$ python3 -q
>>> import numpy as np
>>> from numpy import linalg as LA
>>> np.set_printoptions(precision=2, suppress=True, linewidth=100)
>>> data = np.array([[-15.92, 19.95, -7.97, 20.01],
...     [-23.96, 30.03, -12.01, 30.02],
...     [-11.91, 14.93, -6.02, 14.96]])
>>> left, sig, VT = LA.svd(data)
>>> sig
array([65.28,  0.05,  0.05])
>>> np.argmax(sig[:-1] / (sig[1:] + 1e-6)) + 1
np.int64(1)
>>> B = left[:, :1] @ np.diag(sig[:1]) @ VT[:1]
>>> LA.matrix_rank(data, rtol=0.05)
np.int64(1)
>>> np.round(LA.norm(data - B, 2), 2), round(sig[1], 2)
(np.float64(0.05), np.float64(0.05))
>>> round(LA.norm(data - B) / LA.norm(data), 2)
np.float64(0.0)
>>> u, v = data[1], data[2]
>>> round(float(u @ v), 2)
1255.11
>>> np.round(u @ u, 2)
np.float64(2521.32)
>>> p = (u @ v) / (u @ u) * u
>>> LA.matrix_rank(np.outer(u, v))
np.int64(1)
>>> p
array([-11.93,  14.95,  -5.98,  14.94])
>>> LA.cond(data) > 100
np.True_
>>> np.argsort(-LA.norm(data, axis=0).round(6), kind="stable")[:3]
array([3, 1, 0])
>>> F = np.loadtxt("block11.csv", delimiter=",")
>>> F
array([[1., 0., 0.],
       [1., 1., 0.],
       [0., 0., 1.]])
>>> F @ F
array([[1., 0., 0.],
       [2., 1., 0.],
       [0., 0., 1.]])
>>> (F != 0).astype(int)
array([[1, 0, 0],
       [1, 1, 0],
       [0, 0, 1]])
>>> (LA.matrix_power((F != 0) + (F.T != 0) + np.eye(3), 3) > 0).astype(int)
array([[1, 1, 0],
       [1, 1, 0],
       [0, 0, 1]])
>>> np.sort(LA.eigvals(F).real)
array([1., 1., 1.])
>>> def softmax(z):
...     e = np.exp(z - z.max(axis=-1, keepdims=True))
...     return e / e.sum(axis=-1, keepdims=True)
... 
>>> softmax(F[0] + 5)
array([0.58, 0.21, 0.21])
>>> softmax(F[0])
array([0.58, 0.21, 0.21])
>>> scores = F @ F.T / np.sqrt(3)
>>> softmax(scores)[0] @ F
array([0.78, 0.39, 0.22])
>>> u, v = F[0], F[2]
>>> u @ u
np.float64(1.0)
>>> u @ v
np.float64(0.0)
>>> p = (u @ v) / (u @ u) * u
>>> p
array([0., 0., 0.])
>>> LA.matrix_rank(np.outer(u, v))
np.int64(1)
>>> (v - p) @ u
np.float64(0.0)
>>> round(float(LA.norm(u + v) ** 2 + LA.norm(u - v) ** 2), 2)
4.0
>>> w, V = LA.eig(F)
>>> np.sort(LA.eigvals(F.T))
array([1., 1., 1.])
>>> F @ V[:, 0] - w[0] * V[:, 0]
array([0., 0., 0.])
>>> w
array([1., 1., 1.])
>>> LA.eigvals(F)
array([1., 1., 1.])
>>> round(float(LA.det(2 * F)), 2), np.round(LA.det(F), 2)
(8.0, np.float64(1.0))
>>> np.einsum("ii->", F)
np.float64(3.0)
>>> np.round(LA.eigvals(F).sum().real, 2)
np.float64(3.0)
>>> round(LA.det(F[::-1]), 2)
np.float64(-1.0)
>>> np.einsum("ij,ji->", F, F)
np.float64(3.0)
>>> np.poly(F)
array([ 1., -3.,  3., -1.])
>>> J = np.loadtxt("case16.csv", delimiter=",")
>>> J
array([[ 1., -7.,  0.],
       [-7.,  6.,  0.],
       [ 0.,  0.,  0.]])
>>> x = np.array([2, 0, 3, 3])
>>> h = np.maximum(data @ x, 0)
>>> np.maximum(data @ x, 0) - np.maximum(-data @ x, 0)
array([4.28, 6.11, 3.  ])
>>> np.tanh(data @ x)
array([1., 1., 1.])
>>> np.round(LA.eigvalsh(J).min(), 2)
np.float64(-3.93)
>>> try:
...     LA.cholesky(J)
... except LA.LinAlgError as e:
...     print("failed:", e)
... 
failed: Matrix is not positive definite
>>> r = LA.matrix_rank(J)
>>> r
np.int64(2)
>>> ns = LA.svd(J)[2][r:].T
>>> [int(LA.matrix_rank(J[:i])) for i in range(1, len(J) + 1)]
[1, 2, 2]
>>> ns.shape
(3, 1)
>>> np.allclose(J @ ns, 0)
True
>>> ns[:, 0] / ns[np.abs(ns[:, 0]).round(6).argmax(), 0]
array([0., 0., 1.])
>>> softmax(J[2] + 5)
array([0.33, 0.33, 0.33])
>>> scores = J @ J.T / np.sqrt(3)
>>> softmax(scores).round(6).argmax(axis=1)
array([0, 1, 0])
>>> left, sig, VT = LA.svd(J)
>>> V = VT[:(sig > 1e-8).sum()]
>>> rng = np.random.default_rng(5439)
>>> x = J[0] + -2 * J[1] + rng.integers(2) * np.eye(3)[0]
>>> x
array([ 16., -19.,   0.])
>>> round(float(LA.norm(x - V.T @ V @ x)), 2)
0.0
>>> np.diag(V.T @ V)
array([1., 1., 0.])
>>> M = np.load("x.npy")
>>> M
array([[ 0,  1,  3],
       [ 1,  2,  4],
       [ 1,  2,  5],
       [ 2,  4,  7],
       [ 2,  5,  7],
       [ 4,  5, 10],
       [ 6,  5, 11],
       [ 9,  8, 13],
       [12, 10, 13],
       [12, 11, 13],
       [15, 12, 13],
       [15, 14, 14],
       [15, 15, 16],
       [15, 15, 17],
       [16, 16, 19],
       [19, 16, 19],
       [22, 18, 20]])
>>> lab = rng.permutation(3)
>>> B = M[:, lab] * rng.choice([-1, 1], 3)
>>> B
array([[  0,  -3,  -1],
       [  1,  -4,  -2],
       [  1,  -5,  -2],
       [  2,  -7,  -4],
       [  2,  -7,  -5],
       [  4, -10,  -5],
       [  6, -11,  -5],
       [  9, -13,  -8],
       [ 12, -13, -10],
       [ 12, -13, -11],
       [ 15, -13, -12],
       [ 15, -14, -14],
       [ 15, -16, -15],
       [ 15, -17, -15],
       [ 16, -19, -16],
       [ 19, -19, -16],
       [ 22, -20, -18]])
>>> left, _, VT = LA.svd(M.T @ B)
>>> lab
array([0, 2, 1])
>>> C = B[[2, 6]].astype(float)
>>> for _ in range(6):
...     lab = LA.norm(B[:, None] - C, axis=-1).argmin(axis=1)
...     C = np.array([B[lab == j].mean(axis=0) for j in range(2)])
... 
>>> lab
array([0, 0, 0, 0, 0, 0, 0, 1, 1, 1, 1, 1, 1, 1, 1, 1, 1])
>>> C
array([[  2.29,  -6.71,  -3.43],
       [ 15.  , -15.7 , -13.5 ]])
>>> np.bincount(lab)
array([ 7, 10])
>>> np.abs(C[1] - C[0]).argmax()
np.int64(0)
>>> left, sig, VT = LA.svd(C, full_matrices=False)
>>> np.abs(VT[0])
array([0.57, 0.64, 0.52])
>>> np.round(left.T @ left, 2) + 0
array([[1., 0.],
       [0., 1.]])
>>> Xs = (M - M.mean(axis=0)) / M.std(axis=0)
>>> Xs.std(axis=0)
array([1., 1., 1.])
>>> c = LA.lstsq(np.delete(Xs, 1, axis=1), Xs[:, 1])[0]
>>> c
array([0.7 , 0.29])
>>> np.round(1 - np.var(Xs[:, 1] - np.delete(Xs, 1, axis=1) @ c), 2)
np.float64(0.97)
>>> np.abs(c).argmax()
np.int64(0)
>>> X = np.load("m.npy")
>>> X
array([[0, 1, 0, 2],
       [3, 0, 6, 0],
       [0, 1, 0, 0],
       [3, 0, 0, 0]])
>>> np.round(np.abs(LA.eigvals(X)).max(), 2)
np.float64(3.46)
>>> LA.matrix_power(X, 4)
array([[99,  0, 90,  0],
       [ 0, 99,  0, 90],
       [45,  0, 54,  0],
       [ 0, 45,  0, 54]])
>>> np.trace(X)
np.int64(0)
>>> np.kron(np.eye(2, dtype=int), X)
array([[0, 1, 0, 2, 0, 0, 0, 0],
       [3, 0, 6, 0, 0, 0, 0, 0],
       [0, 1, 0, 0, 0, 0, 0, 0],
       [3, 0, 0, 0, 0, 0, 0, 0],
       [0, 0, 0, 0, 0, 1, 0, 2],
       [0, 0, 0, 0, 3, 0, 6, 0],
       [0, 0, 0, 0, 0, 1, 0, 0],
       [0, 0, 0, 0, 3, 0, 0, 0]])
>>> LA.eigvals(X)
array([-3.46, -1.73,  3.46,  1.73])
>>> np.einsum("ij,ji->", X, X)
np.int64(30)
>>> np.round(LA.det(X.T), 2)
np.float64(36.0)
>>> Q, V = LA.qr(X[:, :2])[0], LA.qr(X[:, 2:])[0]
>>> sig = LA.svd(Q.T @ V, compute_uv=False)
>>> np.degrees(np.arccos(sig.clip(0, 1)))
array([45., 45.])
>>> (sig > 0.9).sum()
np.int64(0)
>>> np.round(LA.norm(Q @ Q.T - V @ V.T, 2), 2)
np.float64(0.71)
>>> sig
array([0.71, 0.71])
